>>> import numpy as np
>>> np.set_printoptions(precision=2, suppress=True, linewidth=200)
>>> def rnd(a):
...     return np.round(a, 2) + 0
... 
>>> other = np.array([[2, 0, 0, -2], [1, -2, -3, 3], [1, 0, 0, 1], [-1, 3, -1, -2]])
>>> M = other - other.T
>>> M
array([[ 0, -1, -1, -1],
       [ 1,  0, -3,  0],
       [ 1,  3,  0,  2],
       [ 1,  0, -2,  0]])
>>> # skew-symmetric
>>> np.argsort(-np.linalg.norm(M, axis=0).round(6), kind="stable")[:3]
array([2, 1, 3])
>>> np.linalg.matrix_rank(M, rtol=0.1)
np.int64(2)
>>> rnd(np.linalg.norm(M, 2) / np.linalg.norm(M))
np.float64(0.71)
>>> other = np.array([[0, 2, 2], [0, 2, 0]])
>>> basis = np.kron(other, M)
>>> rnd(np.linalg.norm(basis, 2)), rnd(np.linalg.norm(other, 2) * np.linalg.norm(M, 2))
(np.float64(12.92), np.float64(12.92))
>>> basis
array([[ 0,  0,  0,  0,  0, -2, -2, -2,  0, -2, -2, -2],
       [ 0,  0,  0,  0,  2,  0, -6,  0,  2,  0, -6,  0],
       [ 0,  0,  0,  0,  2,  6,  0,  4,  2,  6,  0,  4],
       [ 0,  0,  0,  0,  2,  0, -4,  0,  2,  0, -4,  0],
       [ 0,  0,  0,  0,  0, -2, -2, -2,  0,  0,  0,  0],
       [ 0,  0,  0,  0,  2,  0, -6,  0,  0,  0,  0,  0],
       [ 0,  0,  0,  0,  2,  6,  0,  4,  0,  0,  0,  0],
       [ 0,  0,  0,  0,  2,  0, -4,  0,  0,  0,  0,  0]])
>>> np.linalg.matrix_rank(basis)
np.int64(8)
>>> Uu, sv, Vt = np.linalg.svd(M)
>>> np.argmax(sv[:-1] / (sv[1:] + 1e-6)) + 1
np.int64(2)
>>> rnd(sv)
array([3.99, 3.99, 0.25, 0.25])
>>> other = Uu[:, :2] @ np.diag(sv[:2]) @ Vt[:2]
>>> rnd(other)
array([[ 0.  , -1.13, -1.  , -0.81],
       [ 1.13,  0.  , -2.95, -0.06],
       [ 1.  ,  2.95,  0.  ,  2.07],
       [ 0.81,  0.06, -2.07,  0.  ]])
>>> E = np.load("sample2.npy")
>>> E
array([[ 1.62, -0.27, -0.54,  0.72],
       [ 2.7 , -0.45, -0.9 ,  1.2 ],
       [-1.26,  0.21,  0.42, -0.56],
       [-0.72,  0.12,  0.24, -0.32],
       [-0.9 ,  0.15,  0.3 , -0.4 ],
       [ 1.62, -0.27, -0.54,  0.72],
       [-2.7 ,  0.45,  0.9 , -1.2 ],
       [ 0.18, -0.03, -0.06,  0.08],
       [ 0.  ,  0.  ,  0.  ,  0.  ]])
>>> Uu, sv, Vt = np.linalg.svd(E)
>>> np.argmax(sv[:-1] / (sv[1:] + 1e-6)) + 1
np.int64(1)
>>> print(rnd(sv))
[5.52 0.   0.   0.  ]
>>> other = Uu[:, :1] @ np.diag(sv[:1]) @ Vt[:1]
>>> rnd(np.linalg.norm(E - other) / np.linalg.norm(E))
np.float64(0.0)
>>> rnd(other)
array([[ 1.62, -0.27, -0.54,  0.72],
       [ 2.7 , -0.45, -0.9 ,  1.2 ],
       [-1.26,  0.21,  0.42, -0.56],
       [-0.72,  0.12,  0.24, -0.32],
       [-0.9 ,  0.15,  0.3 , -0.4 ],
       [ 1.62, -0.27, -0.54,  0.72],
       [-2.7 ,  0.45,  0.9 , -1.2 ],
       [ 0.18, -0.03, -0.06,  0.08],
       [ 0.  ,  0.  ,  0.  ,  0.  ]])
>>> np.linalg.matrix_rank(E, rtol=0.05)
np.int64(1)
>>> rnd(np.linalg.norm(E - other, 2)), rnd(sv[1])
(np.float64(0.0), np.float64(0.0))
>>> np.linalg.matrix_rank(other)
np.int64(1)
>>> Uu, sv, Vt = np.linalg.svd(E)
>>> evecs = Vt[:(sv > 1e-8).sum()]
>>> rng = np.random.default_rng(1592)
>>> x0 = E[8] + 4 * E[7] + rng.integers(2) * np.eye(4)[1]
>>> print(x0)
[ 0.72 -0.12 -0.24  0.32]
>>> print(np.allclose(evecs.T @ evecs @ x0, x0))
True
>>> rnd(np.diag(evecs.T @ evecs))
array([0.75, 0.02, 0.08, 0.15])
>>> print(rnd(evecs.T @ evecs))
[[ 0.75 -0.12 -0.25  0.33]
 [-0.12  0.02  0.04 -0.06]
 [-0.25  0.04  0.08 -0.11]
 [ 0.33 -0.06 -0.11  0.15]]
>>> r = np.linalg.matrix_rank(E)
>>> r
np.int64(1)
>>> ns = np.linalg.svd(E)[2][r:].T
>>> rnd(ns @ ns.T)
array([[ 0.25,  0.12,  0.25, -0.33],
       [ 0.12,  0.98, -0.04,  0.06],
       [ 0.25, -0.04,  0.92,  0.11],
       [-0.33,  0.06,  0.11,  0.85]])
>>> [int(np.linalg.matrix_rank(E[:i])) for i in range(1, len(E) + 1)]
[1, 1, 1, 1, 1, 1, 1, 1, 1]
>>> print(np.allclose(E @ ns, 0))
True
>>> [int(np.linalg.matrix_rank(E[:, :j + 1])) for j in range(4)]
[1, 1, 1, 1]
>>> np.linalg.matrix_rank(E.T @ E), np.linalg.matrix_rank(E @ E.T)
(np.int64(1), np.int64(1))
>>> ns.shape
(4, 3)
